$ python3 -q
>>> import numpy as np
>>> import numpy.linalg as la
>>> np.set_printoptions(suppress=True, linewidth=100)
>>> rd = lambda a: np.round(a, 3) + 0
>>> rng = np.random.default_rng(266)
>>> m1 = np.array([[0, -2, 3, -3, -3, -2, -3, 2, 1],
...     [0, 1, 0, 0, 0, 3, 2, 2, 1],
...     [1, -3, 2, 1, -3, 1, 1, -1, -1],
...     [1, -1, 1, -3, 0, 0, 3, -1, -3],
...     [-1, 1, 0, -3, -2, 3, -3, 2, -1],
...     [-1, -3, -2, -1, 1, 0, 0, 0, -1],
...     [-3, 1, 1, -3, -2, 1, -1, 3, 3],
...     [0, -1, 0, 3, -3, -1, -2, 0, -1],
...     [1, 0, -1, -1, -1, -3, 0, -1, -2],
...     [1, -1, 3, 0, 2, 2, -3, 1, 3]]) * (rng.random((10, 9)) < 0.3)
>>> m1
array([[ 0,  0,  0, -3,  0,  0,  0,  0,  0],
       [ 0,  0,  0,  0,  0,  0,  2,  0,  0],
       [ 0,  0,  2,  0, -3,  0,  1,  0,  0],
       [ 0,  0,  1,  0,  0,  0,  0,  0,  0],
       [ 0,  1,  0,  0, -2,  3, -3,  0,  0],
       [-1,  0, -2,  0,  0,  0,  0,  0,  0],
       [-3,  0,  0,  0,  0,  0,  0,  3,  0],
       [ 0, -1,  0,  3,  0,  0,  0,  0,  0],
       [ 1,  0, -1, -1, -1,  0,  0, -1,  0],
       [ 0,  0,  3,  0,  0,  2,  0,  1,  0]])
>>> # looks like rank 8
>>> Uu, sigma, Vh = la.svd(m1, full_matrices=False)
>>> rd(np.cumsum(sigma ** 2) / np.sum(sigma ** 2))
array([0.291, 0.515, 0.701, 0.88 , 0.969, 0.992, 0.998, 1.   , 1.   ])
>>> rd(Uu.T @ m1 @ Vh.T)
array([[5.477, 0.   , 0.   , 0.   , 0.   , 0.   , 0.   , 0.   , 0.   ],
       [0.   , 4.797, 0.   , 0.   , 0.   , 0.   , 0.   , 0.   , 0.   ],
       [0.   , 0.   , 4.38 , 0.   , 0.   , 0.   , 0.   , 0.   , 0.   ],
       [0.   , 0.   , 0.   , 4.292, 0.   , 0.   , 0.   , 0.   , 0.   ],
       [0.   , 0.   , 0.   , 0.   , 3.032, 0.   , 0.   , 0.   , 0.   ],
       [0.   , 0.   , 0.   , 0.   , 0.   , 1.544, 0.   , 0.   , 0.   ],
       [0.   , 0.   , 0.   , 0.   , 0.   , 0.   , 0.79 , 0.   , 0.   ],
       [0.   , 0.   , 0.   , 0.   , 0.   , 0.   , 0.   , 0.44 , 0.   ],
       [0.   , 0.   , 0.   , 0.   , 0.   , 0.   , 0.   , 0.   , 0.   ]])
>>> rd(Uu.T @ Uu)
array([[1., 0., 0., 0., 0., 0., 0., 0., 0.],
       [0., 1., 0., 0., 0., 0., 0., 0., 0.],
       [0., 0., 1., 0., 0., 0., 0., 0., 0.],
       [0., 0., 0., 1., 0., 0., 0., 0., 0.],
       [0., 0., 0., 0., 1., 0., 0., 0., 0.],
       [0., 0., 0., 0., 0., 1., 0., 0., 0.],
       [0., 0., 0., 0., 0., 0., 1., 0., 0.],
       [0., 0., 0., 0., 0., 0., 0., 1., 0.],
       [0., 0., 0., 0., 0., 0., 0., 0., 1.]])
